>>> import numpy as np
>>> from numpy import linalg as LA
>>> np.set_printoptions(suppress=True, linewidth=200)
>>> m1 = np.load("data.npy")
>>> m1
array([[0., 0., 0., 0., 0., 0., 0., 2., 1., 3.],
       [0., 0., 0., 2., 2., 3., 3., 3., 3., 1.],
       [0., 0., 0., 1., 3., 2., 2., 2., 2., 1.],
       [0., 2., 1., 0., 0., 0., 0., 0., 0., 0.],
       [0., 2., 3., 0., 0., 0., 0., 0., 0., 0.],
       [0., 3., 2., 0., 0., 0., 0., 0., 0., 0.],
       [0., 3., 2., 0., 0., 0., 0., 0., 0., 0.],
       [2., 3., 2., 0., 0., 0., 0., 0., 0., 0.],
       [1., 3., 2., 0., 0., 0., 0., 0., 0., 0.],
       [3., 1., 1., 0., 0., 0., 0., 0., 0., 0.]])
>>> Uu, sig, vt = LA.svd(m1, full_matrices=False)
>>> np.round(sig / sig[0], 3) + 0
array([1.   , 1.   , 0.372, 0.372, 0.156, 0.156, 0.   , 0.   , 0.   , 0.   ])
>>> sig.round(3) + 0
array([8.6  , 8.6  , 3.201, 3.201, 1.339, 1.339, 0.   , 0.   , 0.   , 0.   ])
>>> round(float(np.sqrt((sig ** 2).sum())), 3), round(LA.norm(m1), 3)
(13.115, np.float64(13.115))
>>> np.round(vt @ vt.T, 3) + 0
array([[1., 0., 0., 0., 0., 0., 0., 0., 0., 0.],
       [0., 1., 0., 0., 0., 0., 0., 0., 0., 0.],
       [0., 0., 1., 0., 0., 0., 0., 0., 0., 0.],
       [0., 0., 0., 1., 0., 0., 0., 0., 0., 0.],
       [0., 0., 0., 0., 1., 0., 0., 0., 0., 0.],
       [0., 0., 0., 0., 0., 1., 0., 0., 0., 0.],
       [0., 0., 0., 0., 0., 0., 1., 0., 0., 0.],
       [0., 0., 0., 0., 0., 0., 0., 1., 0., 0.],
       [0., 0., 0., 0., 0., 0., 0., 0., 1., 0.],
       [0., 0., 0., 0., 0., 0., 0., 0., 0., 1.]])
>>> np.round(np.cumsum(sig ** 2) / np.sum(sig ** 2), 3)
array([0.43 , 0.86 , 0.92 , 0.979, 0.99 , 1.   , 1.   , 1.   , 1.   , 1.   ])
>>> np.round(Uu.T @ Uu, 3) + 0
array([[1., 0., 0., 0., 0., 0., 0., 0., 0., 0.],
       [0., 1., 0., 0., 0., 0., 0., 0., 0., 0.],
       [0., 0., 1., 0., 0., 0., 0., 0., 0., 0.],
       [0., 0., 0., 1., 0., 0., 0., 0., 0., 0.],
       [0., 0., 0., 0., 1., 0., 0., 0., 0., 0.],
       [0., 0., 0., 0., 0., 1., 0., 0., 0., 0.],
       [0., 0., 0., 0., 0., 0., 1., 0., 0., 0.],
       [0., 0., 0., 0., 0., 0., 0., 1., 0., 0.],
       [0., 0., 0., 0., 0., 0., 0., 0., 1., 0.],
       [0., 0., 0., 0., 0., 0., 0., 0., 0., 1.]])
>>> Uu.shape, sig.shape, vt.shape
((10, 10), (10,), (10, 10))
